$ python3 -q
>>> import numpy as np
>>> np.set_printoptions(suppress=True, linewidth=120)
>>> M = np.load("w.npy")
>>> print(M)
[[-0.888  1.097 -1.433]
 [-1.846 -0.093  0.961]
 [-0.414  1.714 -2.671]
 [-2.875  0.999 -0.464]
 [ 1.465 -0.505  0.184]
 [-1.38   0.536 -0.282]
 [ 2.417  0.711 -2.14 ]
 [ 1.445 -0.543  0.076]
 [ 3.394 -0.432 -0.856]
 [-2.841  1.014 -0.446]
 [ 0.31  -1.717  2.562]
 [ 1.341 -0.456  0.168]
 [ 2.411  0.707 -2.223]
 [ 1.844 -2.176  2.801]
 [-3.322  0.41   0.792]
 [-1.902 -0.173  1.006]
 [ 3.286 -0.426 -0.738]
 [ 0.45  -1.718  2.525]
 [-2.432 -0.709  2.205]
 [ 2.718 -0.974  0.433]
 [-0.069  0.007  0.006]
 [-1.932 -0.098  1.007]
 [ 2.822 -1.015  0.36 ]
 [-3.832 -0.125  1.922]
 [ 2.414 -1.657  1.573]
 [-2.805  0.981 -0.401]
 [ 1.834 -2.139  2.879]]
>>> B = np.c_[M[:, :1] @ np.array([[6]]), np.array([0, -4, -3, 2, 5, -5, -2, -2, 1, -3, 1, 4, 3, 3, 2, 5, -5, -1, 4, 2, 2, -1, -5, -3, 5, 4, 3])]
>>> print(B.round(3))
[[ -5.328   0.   ]
 [-11.076  -4.   ]
 [ -2.484  -3.   ]
 [-17.25    2.   ]
 [  8.79    5.   ]
 [ -8.28   -5.   ]
 [ 14.502  -2.   ]
 [  8.67   -2.   ]
 [ 20.364   1.   ]
 [-17.046  -3.   ]
 [  1.86    1.   ]
 [  8.046   4.   ]
 [ 14.466   3.   ]
 [ 11.064   3.   ]
 [-19.932   2.   ]
 [-11.412   5.   ]
 [ 19.716  -5.   ]
 [  2.7    -1.   ]
 [-14.592   4.   ]
 [ 16.308   2.   ]
 [ -0.414   2.   ]
 [-11.592  -1.   ]
 [ 16.932  -5.   ]
 [-22.992  -3.   ]
 [ 14.484   5.   ]
 [-16.83    4.   ]
 [ 11.004   3.   ]]
>>> print(np.round(np.linalg.norm(np.linalg.qr(M)[0].T @ B, axis=0) ** 2 / ((B ** 2).sum(axis=0) + 1e-12), 3))
[1.    0.085]
>>> print(np.round(np.linalg.norm(B - M @ np.linalg.lstsq(M, B)[0], axis=0), 3) + 0)
[ 0.    16.459]
>>> print(np.round(np.linalg.lstsq(M, B[:, 0])[0], 3) + 0)
[6. 0. 0.]
>>> Q, Rm = np.linalg.qr(B)
>>> print(np.round(Q.T @ Q, 3) + 0)
[[1. 0.]
 [0. 1.]]
>>> print(np.round(np.trace(Q @ Q.T), 3))
2.0
>>> print(np.round(np.abs(np.diag(Rm)), 3))
[70.41  17.191]
>>> print(Rm.round(3))
[[70.41   0.677]
 [ 0.    17.191]]
>>> print(np.round(abs(Rm[0, 0]), 3), round(np.linalg.norm(B[:, 0]), 3))
70.41 70.41
>>> K = np.load("case15.npy")
>>> print(K)
[[-1.  0. -1. -5.]
 [ 0.  0.  1. -4.]
 [-1.  2.  0. -4.]
 [ 0.  0.  0. -3.]]
>>> hat = np.triu(np.array([[1, 2, -3, -4], [2, 2, 3, 5], [-3, 4, 2, -5], [-2, 1, -1, 0]]), 1) + np.eye(4)
>>> B = hat @ K @ np.linalg.inv(hat)
>>> print(np.linalg.matrix_rank(B))
4
>>> print(np.round(np.linalg.det(B), 3))
-6.0
>>> print(np.trace(B), np.trace(K))
-4.0 -4.0
>>> r0, v = K[0], K[1]
>>> print(r0 @ r0)
27.0
>>> print(r0 @ v)
19.0
>>> pr = (r0 @ v) / (r0 @ r0) * r0
>>> print(pr.round(3))
[-0.704  0.    -0.704 -3.519]
>>> print(np.round(v - pr, 3))
[ 0.704  0.     1.704 -0.481]
>>> print(np.round(np.linalg.norm(r0 + v) ** 2 + np.linalg.norm(r0 - v) ** 2, 3))
88.0
>>> ev, evecs = np.linalg.eig(K)
>>> print(np.round(np.sort(np.linalg.eigvals(K @ K)), 3))
[0.382 2.618 4.    9.   ]
>>> print(round(float(np.prod(ev)), 3))
-6.0
>>> rng = np.random.default_rng(989584)
>>> B = K + rng.integers(-2, 3, (4, 3)) @ rng.integers(-2, 3, (3, 4))
>>> print(B)
[[ 1. -2.  1. -5.]
 [ 0.  4. -5.  0.]
 [-1.  4. -3. -2.]
 [ 8. -4.  2. -3.]]
>>> print(B - K)
[[ 2. -2.  2.  0.]
 [ 0.  4. -6.  4.]
 [ 0.  2. -3.  2.]
 [ 8. -4.  2.  0.]]
>>> print(np.abs(B - K).sum(axis=1))
[ 6. 14.  7. 14.]
>>> print(np.linalg.matrix_rank(B - K, tol=1e-8))
3
>>> print(np.round(np.linalg.svd(B - K, compute_uv=False), 3) + 0)
[11.263  7.313  0.813  0.   ]
>>> m1 = np.load("x.npy")
>>> print(m1)
[[-5.485  5.335  6.438]
 [-1.889  5.323 -8.252]
 [ 2.168 -7.356  6.418]
 [ 6.522 -4.625  6.006]
 [-6.091  5.963  5.228]
 [ 6.366 -7.36   2.303]
 [ 6.358  3.486  6.886]
 [ 8.735 -0.348  4.856]
 [-0.197 -0.842 -9.963]
 [-4.819 -2.505  8.397]
 [ 5.191  8.482 -1.057]
 [-5.233 -6.458 -5.56 ]]
>>> Xc = (m1 - m1.mean(axis=0)) / m1.std(axis=0)
>>> print(np.round(Xc.std(axis=0), 3))
[1. 1. 1.]
>>> coef = np.linalg.lstsq(np.delete(Xc, 0, axis=1), Xc[:, 0])[0]
>>> print(np.abs(coef).argmax())
1
>>> print(coef.round(3))
[-0.156  0.156]
>>> print(round(float(1 - np.var(Xc[:, 0] - np.delete(Xc, 0, axis=1) @ coef)), 3))
0.053
>>> Xc = m1 - m1.mean(axis=0)
>>> Uu, sv, VT = np.linalg.svd(Xc, full_matrices=False)
>>> print(np.abs(Uu[:, 0]).argmax())
1
>>> B = np.c_[m1[:, :2] @ np.array([[3, 0], [-1, 0]]), np.array([-2, 0, 1, -1, 0, -1, 0, -2, 2, 2, 1, 2])]
>>> print(B.round(3))
[[-21.79    0.     -2.   ]
 [-10.99    0.      0.   ]
 [ 13.86    0.      1.   ]
 [ 24.191   0.     -1.   ]
 [-24.236   0.      0.   ]
 [ 26.458   0.     -1.   ]
 [ 15.588   0.      0.   ]
 [ 26.553   0.     -2.   ]
 [  0.251   0.      2.   ]
 [-11.952   0.      2.   ]
 [  7.091   0.      1.   ]
 [ -9.241   0.      2.   ]]
>>> print(np.linalg.matrix_rank(B))
2
>>> print(np.round(np.linalg.norm(np.linalg.qr(m1)[0].T @ B, axis=0) ** 2 / ((B ** 2).sum(axis=0) + 1e-12), 3))
[1.    0.    0.279]
>>> print(np.round(np.linalg.norm(B - m1 @ np.linalg.lstsq(m1, B)[0], axis=0), 3) + 0)
[0.    0.    4.159]
>>> print(np.round(np.linalg.lstsq(m1, B[:, 0])[0], 3) + 0)
[ 3. -1.  0.]
>>> print(np.linalg.matrix_rank(np.c_[m1, B]))
4
>>> print(np.allclose(B[:-1].T @ np.linalg.lstsq(B[:-1].T, B[-1])[0], B[-1]))
True
>>> print(np.round(B @ np.linalg.pinv(B) @ B, 3) + 0)
[[-21.79    0.     -2.   ]
 [-10.99    0.      0.   ]
 [ 13.86    0.      1.   ]
 [ 24.191   0.     -1.   ]
 [-24.236   0.      0.   ]
 [ 26.458   0.     -1.   ]
 [ 15.588   0.      0.   ]
 [ 26.553   0.     -2.   ]
 [  0.251   0.      2.   ]
 [-11.952   0.      2.   ]
 [  7.091   0.      1.   ]
 [ -9.241   0.      2.   ]]
>>> print(np.round(np.trace(np.linalg.pinv(B) @ B), 3))
2.0
>>> print(np.unique(B.round(6), axis=0).shape)
(12, 3)
>>> print(np.abs(np.diag(np.linalg.qr(B)[1])) > 1e-9)
[ True False  True]
>>> arr = np.array([[8, 6, 10], [-2, -18, -19], [-16, -8, -16], [8, 6, 10]])
>>> print(round(float(np.linalg.norm(arr) ** 2 / np.linalg.norm(arr, 2) ** 2), 3))
1.111
>>> B = arr + rng.integers(-2, 3, (4, 2)) @ rng.integers(-2, 3, (2, 3))
>>> print(B)
[[  4   6  14]
 [  0 -18 -21]
 [-16  -8 -17]
 [ 10   6   9]]
>>> print(B - arr)
[[-4  0  4]
 [ 2  0 -2]
 [ 0  0 -1]
 [ 2  0 -1]]
>>> print(np.linalg.matrix_rank(B - arr, tol=1e-8))
2
>>> print(np.round(arr @ np.linalg.pinv(arr) @ arr, 3))
[[  8.   6.  10.]
 [ -2. -18. -19.]
 [-16.  -8. -16.]
 [  8.   6.  10.]]
>>> print(np.abs(np.diag(np.linalg.qr(arr)[1])) > 1e-9)
[ True  True False]
>>> E, _ = np.linalg.qr(np.array([[-0.4, 1.3, 0.0], [-1.0, 2.2, 0.2], [-1.1, 0.0, 1.5]]))
>>> print(E.round(3))
[[-0.26  -0.456 -0.851]
 [-0.65  -0.57   0.503]
 [-0.715  0.684 -0.148]]
>>> print(np.round(np.linalg.eigvals(E), 3))
[ 1.   +0.j    -0.989+0.149j -0.989-0.149j]
>>> print(np.round(np.linalg.det(E[::-1]), 3))
-1.0
